$ python3 -q
>>> import numpy as np
>>> from numpy import linalg as LA
>>> np.set_printoptions(precision=4, suppress=True, linewidth=140, legacy="1.25")
>>> rnd = lambda a: np.round(a, 4) + 0
>>> mat = np.load("out13.npy")
>>> mat
array([[ 0,  3, -1,  1, -2,  1, -2],
       [ 3,  6,  3, -6,  2, -5,  0],
       [-1,  3, -2, -5,  2, -1, -6],
       [ 1, -6, -5, -4,  1, -4, -6],
       [-2,  2,  2,  1,  6,  2, -2],
       [ 1, -5, -1, -4,  2, -2, -4],
       [-2,  0, -6, -6, -2, -4,  6]])
>>> # symmetric
>>> q, evecs = LA.qr(mat[:, :1])[0], LA.qr(mat[:, 1:])[0]
>>> sv = LA.svd(q.T @ evecs, compute_uv=False)
>>> (sv > 0.9).sum()
1
>>> rnd(np.degrees(np.arccos(sv.clip(0, 1))))
array([3.814])
>>> rnd(LA.norm(q @ q.T - evecs @ evecs.T, 2))
1.0
>>> rng = np.random.default_rng(23)
>>> labels = rng.permutation(7)
>>> labels
array([2, 5, 3, 6, 0, 1, 4])
>>> out = mat[labels][:, labels]
>>> rnd(LA.det(out)), rnd(LA.det(mat[labels]))
(31746.0, -31746.0)
>>> out
array([[-2, -1, -5, -6, -1,  3,  2],
       [-1, -2, -4, -4,  1, -5,  2],
       [-5, -4, -4, -6,  1, -6,  1],
       [-6, -4, -6,  6, -2,  0, -2],
       [-1,  1,  1, -2,  0,  3, -2],
       [ 3, -5, -6,  0,  3,  6,  2],
       [ 2,  2,  1, -2, -2,  2,  6]])
>>> print(np.diag(out))
[-2 -2 -4  6  0  6  6]
>>> print(np.allclose(out, mat))
False
>>> rnd(np.sort(np.abs(LA.eigvals(out))))
array([ 0.2075,  1.8493,  5.8172,  6.376 , 11.8547, 12.1419, 15.4946])
>>> w, evecs = LA.eigh(mat)
>>> vec = np.array([-2, -1, 2, -2, 0, 2, 1])
>>> rnd(LA.eigvalsh(mat[1:, 1:]))
array([-15.4411,  -4.5186,   1.735 ,   4.3405,  11.7506,  12.1337])
>>> rnd(vec @ mat @ vec / (vec @ vec)), rnd(w[0]), rnd(w[-1])
(2.2222, -15.4946, 12.1419)
>>> print(np.abs(mat).sum(axis=1).max(), rnd(np.abs(w).max()))
27 15.4946
>>> vec @ mat @ vec
40
>>> W0 = np.load("arr.npy")
>>> print(W0)
[[ -4  -6  -1  18]
 [ 20  12 -13 -18]
 [-12  -4  11  -2]]
>>> # null space of dimension 2
>>> rnd(np.trace(LA.pinv(W0) @ W0))
2.0
>>> print(np.abs(np.diag(LA.qr(W0)[1])) > 1e-9)
[ True  True False]
>>> np.unique(W0.round(6), axis=0).shape
(3, 4)
>>> U, sv, Vh = LA.svd(W0)
>>> evecs = Vh[:(sv > 1e-8).sum()]
>>> vec = W0[1] + 5 * W0[2] + rng.integers(2) * np.eye(4)[1]
>>> vec
array([-40.,  -8.,  42., -28.])
>>> LA.matrix_rank(np.vstack([W0, vec]))
2
>>> rnd(evecs.T @ evecs)
array([[ 0.5284,  0.2128, -0.4477, -0.0587],
       [ 0.2128,  0.1413, -0.1248, -0.2459],
       [-0.4477, -0.1248,  0.4349, -0.1725],
       [-0.0587, -0.2459, -0.1725,  0.8954]])
>>> rnd(np.diag(evecs.T @ evecs))
array([0.5284, 0.1413, 0.4349, 0.8954])
>>> rnd(LA.norm(vec - evecs.T @ evecs @ vec))
0.0
>>> q, r_ = LA.qr(mat)
>>> np.allclose(r_.T @ r_, mat.T @ mat)
True
>>> np.trace(q @ q.T)
7.0
>>> print(rnd(abs(r_[0, 0])), rnd(LA.norm(mat[:, 0])))
4.4721 4.4721
>>> print(rnd(np.abs(np.diag(r_))))
[ 4.4721 10.9087  7.2242  7.3293  4.4969  2.0901  1.3076]
>>> r = LA.matrix_rank(W0)
>>> r
2
>>> N = LA.svd(W0)[2][r:].T
>>> rnd(N @ N.T)
array([[ 0.4716, -0.2128,  0.4477,  0.0587],
       [-0.2128,  0.8587,  0.1248,  0.2459],
       [ 0.4477,  0.1248,  0.5651,  0.1725],
       [ 0.0587,  0.2459,  0.1725,  0.1046]])
>>> [int(LA.matrix_rank(W0[:, :j + 1])) for j in range(4)]
[1, 2, 2, 2]
>>> X = np.loadtxt("dump.csv", delimiter=",")
>>> rnd(X)
array([[-0.8643,  4.1695,  2.6207],
       [-4.6402,  1.857 , -0.1421],
       [ 4.2548,  1.3567,  2.2485],
       [-3.6728, -2.154 , -2.6213],
       [-0.0466,  4.1175,  2.8362],
       [-3.7535,  3.1418,  1.0201],
       [-4.8471,  0.6596, -1.0348],
       [ 4.5745, -2.0184,  0.0101],
       [-0.7728, -3.9471, -2.9704],
       [ 4.2158,  1.4219,  2.2816],
       [-3.5392,  3.3187,  1.2086],
       [ 3.5398,  2.2987,  2.6806],
       [-4.0287,  2.8662,  0.7447],
       [ 2.4483,  3.1955,  2.9656],
       [-4.0599, -1.6614, -2.3994],
       [-3.8675,  3.0351,  0.9113],
       [-0.2717,  4.1436,  2.7851],
       [-3.0138, -2.7857, -2.8559],
       [-1.4747,  4.1285,  2.4044],
       [ 4.2503, -2.5886, -0.4843],
       [-4.7105, -0.2914, -1.6511],
       [ 4.8152, -1.1658,  0.6745],
       [-4.3631, -1.1627, -2.1475],
       [-4.739 ,  1.5466, -0.3874],
       [ 4.8038, -1.2413,  0.6188],
       [-3.858 , -1.9333, -2.5255],
       [ 4.8465, -0.7717,  0.9569],
       [ 3.8233,  1.9765,  2.5447],
       [ 4.5048, -2.1664, -0.1137],
       [-1.5621,  4.1166,  2.3693]])
>>> # looks like rank 2
>>> r = LA.matrix_rank(X)
>>> r
2
>>> N = LA.svd(X)[2][r:].T
>>> [int(LA.matrix_rank(X[:i])) for i in range(1, len(X) + 1)]
[1, 2, 2, 2, 2, 2, 2, 2, 2, 2, 2, 2, 2, 2, 2, 2, 2, 2, 2, 2, 2, 2, 2, 2, 2, 2, 2, 2, 2, 2]
>>> np.allclose(X @ N, 0)
True
